$ python -q
>>> import numpy as np
>>> from numpy import linalg as LA
>>> np.set_printoptions(suppress=True, linewidth=160)
>>> mat = np.loadtxt("layer15.csv", delimiter=",")
>>> mat
array([[-0.1 ,  2.83, -0.8 ],
       [ 0.7 , -2.87,  0.9 ],
       [ 2.3 , -0.95,  0.4 ],
       [-2.1 , -3.82,  1.3 ],
       [-1.9 , -2.14,  0.6 ],
       [ 1.6 ,  3.66, -1.2 ],
       [-0.9 ,  0.18,  0.1 ],
       [-0.2 , -2.17,  0.5 ],
       [-0.1 ,  0.06, -0.1 ],
       [-0.2 ,  4.06, -1.4 ],
       [-1.3 ,  0.49,  0.  ],
       [-0.3 ,  4.1 , -1.4 ],
       [ 1.  , -2.58,  0.8 ],
       [ 2.2 ,  0.91, -0.4 ],
       [ 0.4 ,  2.29, -0.9 ],
       [-0.1 ,  5.2 , -1.7 ],
       [ 2.4 ,  6.12, -2.2 ],
       [ 0.8 ,  4.6 , -1.5 ],
       [-1.  ,  1.8 , -0.6 ],
       [-0.9 ,  3.73, -1.3 ],
       [-1.  , -5.12,  1.6 ],
       [ 1.4 ,  0.62, -0.2 ],
       [-1.8 ,  2.34, -0.9 ]])
>>> z = mat[:, 2] > np.median(mat[:, 2])
>>> f = mat[z].mean(axis=0) - mat[~z].mean(axis=0)
>>> (((mat - mat.mean(axis=0)) @ f > 0) == z).mean()
np.float64(1.0)
>>> z.astype(int)
array([0, 1, 1, 1, 1, 0, 1, 1, 1, 0, 1, 0, 1, 0, 0, 0, 0, 0, 0, 0, 1, 1, 0])
>>> Uu, sig, Vh = LA.svd(mat)
>>> sig.round(2)
array([16.28,  6.01,  0.47])
>>> M2 = Uu[:, :2] @ np.diag(sig[:2]) @ Vh[:2]
>>> round(np.abs(mat - M2).max(), 2)
np.float64(0.2)
>>> LA.matrix_rank(mat, rtol=0.05)
np.int64(2)
>>> np.round(LA.norm(mat - M2) / LA.norm(mat), 2)
np.float64(0.03)
>>> cen = mat - mat.mean(axis=0)
>>> V = LA.svd(cen)[2][:2]
>>> M2 = cen - cen @ V.T @ V
>>> round(float(LA.norm(M2) / LA.norm(cen)), 2)
0.03
>>> np.round(np.cov(cen @ V.T, rowvar=False), 2) + 0
array([[10.84,  0.  ],
       [ 0.  ,  1.63]])
>>> np.round((cen @ V.T).std(axis=0), 2)
array([3.22, 1.25])
